% ipython --no-banner

In [1]: import numpy as np

In [2]: from numpy import linalg as LA

In [3]: np.set_printoptions(suppress=True, linewidth=100)

In [4]: m1 = np.load("data.npy")

In [5]: m1
Out[5]: 
array([[-1, -1,  0,  3,  0,  0,  0],
       [-3,  0,  0,  3, -3, -1,  0],
       [ 0,  0,  2,  0,  1, -3, -3],
       [-2, -1, -2,  3,  3,  1, -2],
       [ 2,  3,  1,  1, -1,  2, -3],
       [ 2,  2,  3, -2,  1,  3, -1],
       [-1,  3,  3, -2,  2,  2,  3]])

In [6]: M2 = m1 / LA.norm(m1, axis=1, keepdims=True)

In [7]: gram = M2 @ M2.T

In [8]: np.argwhere(np.triu(np.abs(gram) > 0.95, 1))
Out[8]: array([], shape=(0, 2), dtype=int64)

In [9]: gram[4].round(3)
Out[9]: array([-0.112, -0.07 ,  0.155, -0.033,  1.   ,  0.624,  0.029])

In [10]: np.round(np.degrees(np.arccos(np.clip(gram[4, 1], -1, 1))), 3)
Out[10]: np.float64(94.025)

In [11]: m1[4] @ m1[6]
Out[11]: np.int64(1)

In [12]: round(LA.norm(m1[4], 1), 3), np.round(LA.norm(m1[4], np.inf), 3)
Out[12]: (np.float64(13.0), np.float64(3.0))

In [13]: np.round(LA.norm(m1, axis=0), 3)
Out[13]: array([4.796, 4.899, 5.196, 6.   , 5.   , 5.292, 5.657])

In [14]: np.round(LA.norm(m1, axis=1), 3)
Out[14]: array([3.317, 5.292, 4.796, 5.657, 5.385, 5.657, 6.325])

In [15]: np.round(LA.norm(m1) ** 2 / LA.norm(m1, 2) ** 2, 3)
Out[15]: np.float64(2.343)

In [16]: round(float(LA.norm(m1, "nuc")), 3)
Out[16]: 32.493

In [17]: round(LA.norm(m1, 1), 3), round(LA.norm(m1, np.inf), 3)
Out[17]: (np.float64(14.0), np.float64(16.0))

In [18]: M2 = np.array([[1, 2, 5, 5, 4, 4, 4, 1],
    ...:     [1, 5, 0, 2, 3, 5, 5, 4],
    ...:     [3, 1, 1, 4, 5, 3, 3, 0],
    ...:     [5, 3, 4, 2, 5, 1, 5, 3],
    ...:     [0, 1, 4, 0, 2, 2, 5, 1],
    ...:     [4, 4, 1, 1, 2, 3, 0, 0],
    ...:     [3, 2, 2, 0, 2, 1, 1, 4],
    ...:     [1, 3, 5, 4, 2, 2, 2, 4]])

In [19]: C = np.array([[0, 0], [0, 1]])

In [20]: W0 = np.block([[M2, np.array([[-1, 3],
    ...:     [4, 3],
    ...:     [-3, -3],
    ...:     [-4, 4],
    ...:     [-3, -4],
    ...:     [3, 1],
    ...:     [1, -2],
    ...:     [4, 0]])], [np.zeros((2, 8)), C]])

In [21]: W0
Out[21]: 
array([[ 1.,  2.,  5.,  5.,  4.,  4.,  4.,  1., -1.,  3.],
       [ 1.,  5.,  0.,  2.,  3.,  5.,  5.,  4.,  4.,  3.],
       [ 3.,  1.,  1.,  4.,  5.,  3.,  3.,  0., -3., -3.],
       [ 5.,  3.,  4.,  2.,  5.,  1.,  5.,  3., -4.,  4.],
       [ 0.,  1.,  4.,  0.,  2.,  2.,  5.,  1., -3., -4.],
       [ 4.,  4.,  1.,  1.,  2.,  3.,  0.,  0.,  3.,  1.],
       [ 3.,  2.,  2.,  0.,  2.,  1.,  1.,  4.,  1., -2.],
       [ 1.,  3.,  5.,  4.,  2.,  2.,  2.,  4.,  4.,  0.],
       [ 0.,  0.,  0.,  0.,  0.,  0.,  0.,  0.,  0.,  0.],
       [ 0.,  0.,  0.,  0.,  0.,  0.,  0.,  0.,  0.,  1.]])

In [22]: U, sig, Vt = LA.svd(W0)

In [23]: evecs = Vt[:(sig > 1e-8).sum()]

In [24]: rng = np.random.default_rng(568)

In [25]: x = W0[8] + -2 * W0[1] + rng.integers(2) * np.eye(10)[8]

In [26]: x
Out[26]: array([ -2., -10.,   0.,  -4.,  -6., -10., -10.,  -8.,  -7.,  -6.])

In [27]: np.allclose(evecs.T @ evecs @ x, x)
Out[27]: False

In [28]: np.abs(np.diag(LA.qr(W0)[1])) > 1e-9
Out[28]: array([ True,  True,  True,  True,  True,  True,  True,  True, False,  True])

In [29]: np.allclose(W0[:-1].T @ LA.lstsq(W0[:-1].T, W0[-1])[0], W0[-1])
Out[29]: False

In [30]: np.round(W0 @ LA.pinv(W0) @ W0, 3) + 0
Out[30]: 
array([[ 1.,  2.,  5.,  5.,  4.,  4.,  4.,  1., -1.,  3.],
       [ 1.,  5.,  0.,  2.,  3.,  5.,  5.,  4.,  4.,  3.],
       [ 3.,  1.,  1.,  4.,  5.,  3.,  3.,  0., -3., -3.],
       [ 5.,  3.,  4.,  2.,  5.,  1.,  5.,  3., -4.,  4.],
       [ 0.,  1.,  4.,  0.,  2.,  2.,  5.,  1., -3., -4.],
       [ 4.,  4.,  1.,  1.,  2.,  3.,  0.,  0.,  3.,  1.],
       [ 3.,  2.,  2.,  0.,  2.,  1.,  1.,  4.,  1., -2.],
       [ 1.,  3.,  5.,  4.,  2.,  2.,  2.,  4.,  4.,  0.],
       [ 0.,  0.,  0.,  0.,  0.,  0.,  0.,  0.,  0.,  0.],
       [ 0.,  0.,  0.,  0.,  0.,  0.,  0.,  0.,  0.,  1.]])

In [31]: LA.lstsq(W0[:-1].T, W0[-1])[2]
Out[31]: np.int32(8)

In [32]: arr = np.load("run12.npy")

In [33]: arr
Out[33]: 
array([[ 3,  2,  3, -2, -1,  0, -1, -3, -1, -3],
       [-3,  2, -1,  1,  2,  1,  2,  0, -3,  2],
       [ 0,  2,  1,  2,  0,  0, -3,  0,  3,  0],
       [ 0,  2,  1,  2,  0,  0, -3,  0,  3,  0]])

In [34]: LA.lstsq(arr[:-1].T, arr[-1])[2]
Out[34]: np.int32(3)

In [35]: np.unique(arr.round(6), axis=0).shape
Out[35]: (3, 10)

In [36]: np.round(arr @ LA.pinv(arr) @ arr, 3) + 0
Out[36]: 
array([[ 3.,  2.,  3., -2., -1.,  0., -1., -3., -1., -3.],
       [-3.,  2., -1.,  1.,  2.,  1.,  2.,  0., -3.,  2.],
       [ 0.,  2.,  1.,  2.,  0.,  0., -3.,  0.,  3.,  0.],
       [ 0.,  2.,  1.,  2.,  0.,  0., -3.,  0.,  3.,  0.]])

In [37]: ang = np.radians(45)

In [38]: R = np.eye(10)

In [39]: R[7, 7] = R[8, 8] = np.cos(ang)

In [40]: R[7, 8], R[8, 7] = -np.sin(ang), np.sin(ang)

In [41]: R.round(3)
Out[41]: 
array([[ 1.   ,  0.   ,  0.   ,  0.   ,  0.   ,  0.   ,  0.   ,  0.   ,  0.   ,  0.   ],
       [ 0.   ,  1.   ,  0.   ,  0.   ,  0.   ,  0.   ,  0.   ,  0.   ,  0.   ,  0.   ],
       [ 0.   ,  0.   ,  1.   ,  0.   ,  0.   ,  0.   ,  0.   ,  0.   ,  0.   ,  0.   ],
       [ 0.   ,  0.   ,  0.   ,  1.   ,  0.   ,  0.   ,  0.   ,  0.   ,  0.   ,  0.   ],
       [ 0.   ,  0.   ,  0.   ,  0.   ,  1.   ,  0.   ,  0.   ,  0.   ,  0.   ,  0.   ],
       [ 0.   ,  0.   ,  0.   ,  0.   ,  0.   ,  1.   ,  0.   ,  0.   ,  0.   ,  0.   ],
       [ 0.   ,  0.   ,  0.   ,  0.   ,  0.   ,  0.   ,  1.   ,  0.   ,  0.   ,  0.   ],
       [ 0.   ,  0.   ,  0.   ,  0.   ,  0.   ,  0.   ,  0.   ,  0.707, -0.707,  0.   ],
       [ 0.   ,  0.   ,  0.   ,  0.   ,  0.   ,  0.   ,  0.   ,  0.707,  0.707,  0.   ],
       [ 0.   ,  0.   ,  0.   ,  0.   ,  0.   ,  0.   ,  0.   ,  0.   ,  0.   ,  1.   ]])

In [42]: M2 = arr @ R.T

In [43]: round(LA.det(R), 3), np.round(np.trace(R), 3)
Out[43]: (np.float64(1.0), np.float64(9.414))

In [44]: np.round(np.abs(M2 - arr).max(axis=0), 3)
Out[44]: array([0.   , 0.   , 0.   , 0.   , 0.   , 0.   , 0.   , 2.121, 1.828, 0.   ])

In [45]: np.allclose(arr @ arr.T, M2 @ M2.T)
Out[45]: True

In [46]: np.allclose(LA.norm(arr, axis=1), LA.norm(M2, axis=1))
Out[46]: True
